>>> import numpy as np
>>> np.set_printoptions(suppress=True, linewidth=120)
>>> arr = np.load("test19.npy")
>>> arr
array([[1.    , 0.5   , 0.25  , 0.125 , 0.0625, 0.0312, 0.0156, 0.0078, 0.0039, 0.002 , 0.001 , 0.0005],
       [0.5   , 1.    , 0.5   , 0.25  , 0.125 , 0.0625, 0.0312, 0.0156, 0.0078, 0.0039, 0.002 , 0.001 ],
       [0.25  , 0.5   , 1.    , 0.5   , 0.25  , 0.125 , 0.0625, 0.0312, 0.0156, 0.0078, 0.0039, 0.002 ],
       [0.125 , 0.25  , 0.5   , 1.    , 0.5   , 0.25  , 0.125 , 0.0625, 0.0312, 0.0156, 0.0078, 0.0039],
       [0.0625, 0.125 , 0.25  , 0.5   , 1.    , 0.5   , 0.25  , 0.125 , 0.0625, 0.0312, 0.0156, 0.0078],
       [0.0312, 0.0625, 0.125 , 0.25  , 0.5   , 1.    , 0.5   , 0.25  , 0.125 , 0.0625, 0.0312, 0.0156],
       [0.0156, 0.0312, 0.0625, 0.125 , 0.25  , 0.5   , 1.    , 0.5   , 0.25  , 0.125 , 0.0625, 0.0312],
       [0.0078, 0.0156, 0.0312, 0.0625, 0.125 , 0.25  , 0.5   , 1.    , 0.5   , 0.25  , 0.125 , 0.0625],
       [0.0039, 0.0078, 0.0156, 0.0312, 0.0625, 0.125 , 0.25  , 0.5   , 1.    , 0.5   , 0.25  , 0.125 ],
       [0.002 , 0.0039, 0.0078, 0.0156, 0.0312, 0.0625, 0.125 , 0.25  , 0.5   , 1.    , 0.5   , 0.25  ],
       [0.001 , 0.002 , 0.0039, 0.0078, 0.0156, 0.0312, 0.0625, 0.125 , 0.25  , 0.5   , 1.    , 0.5   ],
       [0.0005, 0.001 , 0.002 , 0.0039, 0.0078, 0.0156, 0.0312, 0.0625, 0.125 , 0.25  , 0.5   , 1.    ]])
>>> # equal to its transpose
>>> round(np.linalg.det(arr), 4)
np.float64(0.0422)
>>> print((arr + arr.T) / 2)
[[1.     0.5    0.25   0.125  0.0625 0.0312 0.0156 0.0078 0.0039 0.002  0.001  0.0005]
 [0.5    1.     0.5    0.25   0.125  0.0625 0.0312 0.0156 0.0078 0.0039 0.002  0.001 ]
 [0.25   0.5    1.     0.5    0.25   0.125  0.0625 0.0312 0.0156 0.0078 0.0039 0.002 ]
 [0.125  0.25   0.5    1.     0.5    0.25   0.125  0.0625 0.0312 0.0156 0.0078 0.0039]
 [0.0625 0.125  0.25   0.5    1.     0.5    0.25   0.125  0.0625 0.0312 0.0156 0.0078]
 [0.0312 0.0625 0.125  0.25   0.5    1.     0.5    0.25   0.125  0.0625 0.0312 0.0156]
 [0.0156 0.0312 0.0625 0.125  0.25   0.5    1.     0.5    0.25   0.125  0.0625 0.0312]
 [0.0078 0.0156 0.0312 0.0625 0.125  0.25   0.5    1.     0.5    0.25   0.125  0.0625]
 [0.0039 0.0078 0.0156 0.0312 0.0625 0.125  0.25   0.5    1.     0.5    0.25   0.125 ]
 [0.002  0.0039 0.0078 0.0156 0.0312 0.0625 0.125  0.25   0.5    1.     0.5    0.25  ]
 [0.001  0.002  0.0039 0.0078 0.0156 0.0312 0.0625 0.125  0.25   0.5    1.     0.5   ]
 [0.0005 0.001  0.002  0.0039 0.0078 0.0156 0.0312 0.0625 0.125  0.25   0.5    1.    ]]
>>> np.allclose(arr @ arr.T, arr.T @ arr)
True
>>> np.linalg.determinant(arr)
Traceback (most recent call last):
  File "<python-input-8>", line 1, in <module>
    np.linalg.determinant(arr)
    ^^^^^^^^^^^^^^^^^^^^^
AttributeError: module 'numpy.linalg' has no attribute 'determinant'
>>> out = arr / np.linalg.norm(arr, axis=1, keepdims=True)
>>> C2 = out @ out.T
>>> C2[2].round(4)
array([0.5625, 0.8001, 1.    , 0.8   , 0.5505, 0.3507, 0.213 , 0.1253, 0.0721, 0.0409, 0.0231, 0.0137])
>>> np.argwhere(np.triu(np.abs(C2) > 0.95, 1))
array([], shape=(0, 2), dtype=int64)
>>> np.round(np.linalg.norm(out, axis=1), 4)
array([1., 1., 1., 1., 1., 1., 1., 1., 1., 1., 1., 1.])
>>> (np.abs(C2) > 0.9).astype(int)
array([[1, 0, 0, 0, 0, 0, 0, 0, 0, 0, 0, 0],
       [0, 1, 0, 0, 0, 0, 0, 0, 0, 0, 0, 0],
       [0, 0, 1, 0, 0, 0, 0, 0, 0, 0, 0, 0],
       [0, 0, 0, 1, 0, 0, 0, 0, 0, 0, 0, 0],
       [0, 0, 0, 0, 1, 0, 0, 0, 0, 0, 0, 0],
       [0, 0, 0, 0, 0, 1, 0, 0, 0, 0, 0, 0],
       [0, 0, 0, 0, 0, 0, 1, 0, 0, 0, 0, 0],
       [0, 0, 0, 0, 0, 0, 0, 1, 0, 0, 0, 0],
       [0, 0, 0, 0, 0, 0, 0, 0, 1, 0, 0, 0],
       [0, 0, 0, 0, 0, 0, 0, 0, 0, 1, 0, 0],
       [0, 0, 0, 0, 0, 0, 0, 0, 0, 0, 1, 0],
       [0, 0, 0, 0, 0, 0, 0, 0, 0, 0, 0, 1]])
>>> (C2 - 2 * np.eye(12)).round(6).argmax(axis=1)
array([ 1,  0,  1,  2,  3,  4,  5,  8,  9, 10, 11, 10])
>>> mat = np.load("layer14.npy")
>>> mat.round(4)
array([[  7.1861,  -4.3618,  10.5606,  -0.9874,  -5.2114, -17.3095, -10.4229,   3.3745,  22.8204],
       [  5.9318,  -3.6244,   9.0007,  -0.5555,  -4.8208, -15.1386,  -9.6416,   3.0689,  20.3941],
       [  1.5662,  -0.9977,   3.3196,   0.7557,  -3.0776,  -6.8265,  -6.1553,   1.7535,  10.7991],
       [  1.3441,  -0.8597,   3.0102,   0.8063,  -2.9568,  -6.3423,  -5.9136,   1.666 ,  10.2145],
       [  1.2482,  -0.7999,   2.8753,   0.8272,  -2.9026,  -6.1294,  -5.8053,   1.6271,   9.9561],
       [  0.6725,  -0.4368,   2.0454,   0.936 ,  -2.5445,  -4.791 ,  -5.089 ,   1.3728,   8.3061],
       [  0.0894,  -0.0593,   1.1471,   0.9984,  -2.0861,  -3.2625,  -4.1723,   1.0577,   6.3478],
       [ -0.3609,   0.2478,   0.344 ,   0.9527,  -1.5444,  -1.7538,  -3.0889,   0.7049,   4.2725],
       [ -0.5175,   0.3693,  -0.0688,   0.8179,  -1.1184,  -0.8284,  -2.2368,   0.4486,   2.8377],
       [ -0.5023,   0.3762,  -0.2475,   0.631 ,  -0.7596,  -0.2621,  -1.5192,   0.2548,   1.7764],
       [ -0.4785,   0.3635,  -0.2647,   0.5773,  -0.6762,  -0.1629,  -1.3523,   0.2138,   1.5501],
       [ -0.4617,   0.3539,  -0.27  ,   0.5456,  -0.6295,  -0.1134,  -1.259 ,   0.1917,   1.4269],
       [ -0.4072,   0.3204,  -0.269 ,   0.4586,  -0.51  ,  -0.0075,  -1.02  ,   0.1382,   1.1228],
       [ -0.2535,   0.2141,  -0.2026,   0.2649,  -0.2764,   0.1009,  -0.5528,   0.0509,   0.5758],
       [  0.1368,  -0.1758,   0.1698,  -0.1428,   0.1488,  -0.236 ,   0.2976,   0.0331,  -0.3096],
       [  0.1424,  -0.1883,   0.1808,  -0.1499,   0.1574,  -0.2574,   0.3149,   0.0383,  -0.3299],
       [  0.1238,  -0.327 ,   0.2707,  -0.1801,   0.2364,  -0.5645,   0.4728,   0.1469,  -0.5854],
       [  0.0593,  -0.3609,   0.2666,  -0.1537,   0.248 ,  -0.681 ,   0.496 ,   0.2072,  -0.6847],
       [  0.0497,  -0.3639,   0.2644,  -0.1492,   0.2487,  -0.6938,   0.4973,   0.2147,  -0.6963],
       [ -0.4859,  -0.3556,   0.0082,   0.1385,   0.2088,  -0.9965,   0.4176,   0.4941,  -1.1123],
       [ -1.1189,  -0.2317,  -0.3903,   0.497 ,   0.125 ,  -1.0669,   0.25  ,   0.7286,  -1.4938],
       [ -2.4016,   0.1178,  -1.2899,   1.2294,  -0.0573,  -0.9335,  -0.1146,   1.1117,  -2.2296],
       [ -3.6813,   0.5231,  -2.2448,   1.9596,  -0.2379,  -0.6282,  -0.4759,   1.4365,  -2.9674],
       [ -4.8639,   0.9247,  -3.1562,   2.6324,  -0.4009,  -0.2591,  -0.8018,   1.7076,  -3.6612],
       [ -6.0322,   1.3383,  -4.0755,   3.295 ,  -0.5579,   0.162 ,  -1.1158,   1.9567,  -4.3585],
       [ -6.989 ,   1.6863,  -4.839 ,   3.8364,  -0.6838,   0.5389,  -1.3675,   2.1501,  -4.9378],
       [ -7.0819,   1.7205,  -4.9136,   3.8889,  -0.6958,   0.5768,  -1.3917,   2.1684,  -4.9944],
       [ -7.2224,   1.7723,  -5.0264,   3.9682,  -0.7141,   0.6345,  -1.4282,   2.196 ,  -5.0801],
       [-10.8725,   3.1573,  -8.0073,   6.0225,  -1.1725,   2.2768,  -2.3451,   2.8652,  -7.3549]])
>>> # looks like rank 3
>>> Uu, sv, Vt = np.linalg.svd(mat)
>>> evecs = Vt[:(sv > 1e-8).sum()]
>>> rng = np.random.default_rng(679111)
>>> x0 = mat[5] + 4 * mat[9] + rng.integers(2) * np.eye(9)[2]
>>> x0.round(4)
array([ -1.3369,   1.0678,   1.0552,   3.4599,  -5.5829,  -5.8393, -11.1657,   2.3921,  15.4117])
>>> np.round(np.diag(evecs.T @ evecs), 4)
array([0.4322, 0.1169, 0.2481, 0.1692, 0.084 , 0.7606, 0.3358, 0.1468, 0.7065])
>>> np.allclose(evecs.T @ evecs @ x0, x0)
True
